>>> import numpy as np
>>> from numpy import linalg as LA
>>> np.set_printoptions(precision=2, suppress=True, linewidth=160)
>>> mat = np.load("x.npy")
>>> print(mat)
[[ 2.  0.  0.]
 [ 0.  3. -1.]
 [ 0. -1.  3.]]
>>> x0 = np.array([2, 2, 0])
>>> target = mat @ x0
>>> b, lr = np.zeros(3), 1 / LA.norm(mat, 2) ** 2
>>> for i in range(6):
...     b -= lr * mat.T @ (mat @ b - target)
...     if i % 1 == 0: print(i, round(LA.norm(mat @ b - target), 2))
... 
0 3.67
1 2.76
2 2.07
3 1.55
4 1.16
5 0.87
>>> print(b)
[ 1.64  1.82 -0.18]
>>> L = LA.cholesky(mat)
>>> print(np.diag(L) ** 2)
[2.   3.   2.67]
>>> print(np.prod(np.diag(L)) ** 2, round(float(LA.det(mat)), 2))
16.0 16.0
>>> print(LA.eigvalsh(mat).min() > 0)
True
>>> print(L @ L.T)
[[ 2.  0.  0.]
 [ 0.  3. -1.]
 [ 0. -1.  3.]]
>>> W0 = np.loadtxt("block9.csv", delimiter=",")
>>> print(W0)
[[-1.31 -4.68 -1.17]
 [ 4.81 -1.16 -0.75]
 [ 0.44 -1.32  4.8 ]]
>>> print(W0 @ W0)
[[-21.29  13.09  -0.54]
 [-12.19 -20.16  -8.36]
 [ -4.81  -6.85  23.56]]
>>> print((W0 + W0.T) / 2)
[[-1.31  0.06 -0.36]
 [ 0.06 -1.16 -1.04]
 [-0.36 -1.04  4.8 ]]
>>> print(round(float(LA.det(W0)), 2))
125.0
>>> f = np.array([-1, -1, -1])
>>> print(np.round(np.correlate(W0[0], W0[1], "full"), 2) + 0)
[  0.99   5.05   0.   -21.15  -5.61]
>>> rng = np.random.default_rng(93)
>>> idx = rng.permutation(3)
>>> B = W0[:, idx] * rng.choice([-1, 1], 3)
>>> print(B)
[[-4.68 -1.31  1.17]
 [-1.16  4.81  0.75]
 [-1.32  0.44 -4.8 ]]
>>> Uu, _, vt = LA.svd(W0.T @ B)
>>> print(idx)
[1 0 2]
>>> print(np.round(Uu @ vt, 2) + 0)
[[ 0.  1.  0.]
 [ 1.  0.  0.]
 [ 0.  0. -1.]]
>>> x0 = np.array([2, 0, 1])
>>> target = W0 @ x0
>>> print(target)
[-3.79  8.86  5.68]
>>> print(np.round(LA.solve(W0, target), 2) + 0)
[2. 0. 1.]
>>> print(np.round(LA.solve(W0, 2 * target), 2) + 0)
[4. 0. 2.]
>>> print(LA.solve(W0, W0[:, 2]))
[ 0. -0.  1.]
>>> print(LA.solve(W0, target + W0[:, 1]))
[2. 1. 1.]
>>> Q, _ = LA.qr(np.array([[-0.1], [-2.2]]))
>>> m1 = Q @ Q.T
>>> print(m1.round(2) + 0)
[[0.   0.05]
 [0.05 1.  ]]
>>> w, V = LA.eigh(m1)
>>> print(np.abs(V[:, -1]).round(6).argmax())
1
>>> print(np.round(LA.svd(m1, compute_uv=False), 2) + 0)
[1. 0.]
>>> print(np.abs(V[:, -1]))
[0.05 1.  ]
>>> print(np.unique(w.round(6) + 0, return_counts=True)[1])
[1 1]
>>> print(round(w.sum(), 2), round(float(np.trace(m1)), 2))
1.0 1.0
>>> print(np.round(V.T @ V, 2) + 0)
[[1. 0.]
 [0. 1.]]
>>> print(LA.eigvalsh(m1 + -2 * np.eye(2)))
[-2. -1.]
>>> def softmax(z):
...     e = np.exp(z - z.max(axis=-1, keepdims=True))
...     return e / e.sum(axis=-1, keepdims=True)
... 
>>> print(softmax(m1).sum(axis=1))
[1. 1.]
>>> print(np.round(softmax(10 * m1[1]), 2) + 0)
[0. 1.]
>>> print(softmax(m1[1]))
[0.28 0.72]
>>> att = m1 @ m1.T / np.sqrt(2)
>>> print(softmax(att)[1] @ m1)
[0.03 0.68]
>>> print(softmax(att).round(6).argmax(axis=1))
[1 1]
>>> r = LA.matrix_rank(m1)
>>> print(r)
1
>>> ns = LA.svd(m1)[2][r:].T
>>> print(np.allclose(m1 @ ns, 0))
True
>>> print(np.round(ns @ ns.T, 2) + 0)
[[ 1.   -0.05]
 [-0.05  0.  ]]
>>> print(ns[:, 0] / ns[np.abs(ns[:, 0]).round(6).argmax(), 0])
[ 1.   -0.05]
>>> print([int(LA.matrix_rank(m1[:, :j + 1])) for j in range(2)])
[1, 1]
>>> print([int(LA.matrix_rank(np.delete(m1, i, axis=0))) for i in range(2)])
[1, 1]
>>> print([int(LA.matrix_rank(m1[:i])) for i in range(1, len(m1) + 1)])
[1, 1]
>>> x0 = np.array([-1, -1])
>>> print(round(float(np.trace(m1)), 2))
1.0
>>> print(round(float((x0 - m1 @ x0) @ (m1 @ x0)), 2))
-0.0
>>> print(np.round(np.eye(2) - m1, 2) + 0)
[[ 1.   -0.05]
 [-0.05  0.  ]]
>>> print(m1 @ m1 @ x0)
[-0.05 -1.04]
>>> print(m1 @ x0)
[-0.05 -1.04]
>>> print(np.round(np.trace(LA.pinv(m1) @ m1), 2))
1.0
>>> print(np.unique(m1.round(6), axis=0).shape)
(2, 2)
>>> A = np.array([[-0.03, -2.0, 2.99, 5.02, -2.01],
...     [-0.02, -1.97, 2.98, 5.0, -2.01],
...     [0.0, 3.99, -5.99, -10.02, 3.99],
...     [-0.01, 4.02, -6.0, -10.0, 3.99]])
>>> Uu, sigma, vt = LA.svd(A)
>>> print(sigma)
[20.5   0.05  0.02  0.01]
>>> print(np.argmax(sigma[:-1] / (sigma[1:] + 1e-6)) + 1)
1
>>> B = Uu[:, :1] @ np.diag(sigma[:1]) @ vt[:1]
>>> print(np.round(LA.norm(A - B, 2), 2), np.round(sigma[1], 2))
0.05 0.05
>>> print(A - A[0])
[[  0.     0.     0.     0.     0.  ]
 [  0.01   0.03  -0.01  -0.02   0.  ]
 [  0.03   5.99  -8.98 -15.04   6.  ]
 [  0.02   6.02  -8.99 -15.02   6.  ]]
>>> print(A.mean(axis=0))
[-0.02  1.01 -1.5  -2.5   0.99]
>>> print(LA.matrix_rank(A))
4
>>> print(np.abs(A).max())
10.02
>>> B = A + rng.integers(-2, 3, (4, 1)) @ rng.integers(-2, 3, (1, 5))
>>> print(B)
[[ -0.03  -2.     2.99   5.02  -2.01]
 [ -1.02  -3.97   4.98   6.    -4.01]
 [  0.     3.99  -5.99 -10.02   3.99]
 [  1.99   8.02 -10.   -12.     7.99]]
>>> print(B - A)
[[ 0.  0.  0.  0.  0.]
 [-1. -2.  2.  1. -2.]
 [ 0.  0.  0.  0.  0.]
 [ 2.  4. -4. -2.  4.]]
>>> print(np.round(LA.svd(B - A, compute_uv=False), 2) + 0)
[8.37 0.   0.   0.  ]
>>> print(LA.matrix_rank(B - A, tol=1e-8))
1
>>> B = np.array([[1, 3, 4], [5, 3, 4]])
>>> cent = np.kron(B, A)
>>> print(LA.matrix_rank(cent))
8
>>> print(round(LA.norm(cent, 2), 2), np.round(LA.norm(B, 2) * LA.norm(A, 2), 2))
171.88 171.88
>>> print(cent.shape)
(8, 15)
>>> th = np.radians(53)
>>> r_ = np.eye(5)
>>> r_[1, 1] = r_[2, 2] = np.cos(th)
>>> r_[1, 2], r_[2, 1] = -np.sin(th), np.sin(th)
>>> print(r_)
[[ 1.   0.   0.   0.   0. ]
 [ 0.   0.6 -0.8  0.   0. ]
 [ 0.   0.8  0.6  0.   0. ]
 [ 0.   0.   0.   1.   0. ]
 [ 0.   0.   0.   0.   1. ]]
>>> B = A @ r_.T
>>> print(np.abs(B - A).max(axis=0))
[0.  3.2 5.6 0.  0. ]
>>> E = np.load("a.npy")
>>> print(E)
[[-0.55  0.47 -0.64  0.26]
 [-0.83 -0.33  0.46 -0.02]
 [-0.09 -0.5  -0.55 -0.66]
 [ 0.09 -0.65 -0.27  0.7 ]]
>>> W = np.array([[1, 6, 1], [1, 6, 4], [2, 2, 6], [4, 3, 1]])
>>> b = np.array([1, 0, 3])
>>> act = np.maximum(E @ W + b, 0)
>>> print(LA.matrix_rank(act))
2
>>> cent = np.array([[2, 0], [4, 0], [0, 0]])
>>> print((act @ cent).round(6).argmax(axis=1))
[0 0 0 0]
>>> f = np.array([2, 9, 1, 0])
>>> B = E + np.outer(f, np.eye(4)[2])
>>> print(LA.matrix_rank(B - E))
1
>>> print(round(float(LA.det(B) / LA.det(E)), 2), round(1 + LA.solve(E, f)[2], 2))
3.29 3.29
>>> print(np.round(E @ E.T, 2) + 0)
[[1. 0. 0. 0.]
 [0. 1. 0. 0.]
 [0. 0. 1. 0.]
 [0. 0. 0. 1.]]
>>> print(np.round(E.T @ E, 2) + 0)
[[1. 0. 0. 0.]
 [0. 1. 0. 0.]
 [0. 0. 1. 0.]
 [0. 0. 0. 1.]]
>>> print(LA.pinv(E))
[[-0.55 -0.83 -0.09  0.09]
 [ 0.47 -0.33 -0.5  -0.65]
 [-0.64  0.46 -0.55 -0.27]
 [ 0.26 -0.02 -0.66  0.7 ]]
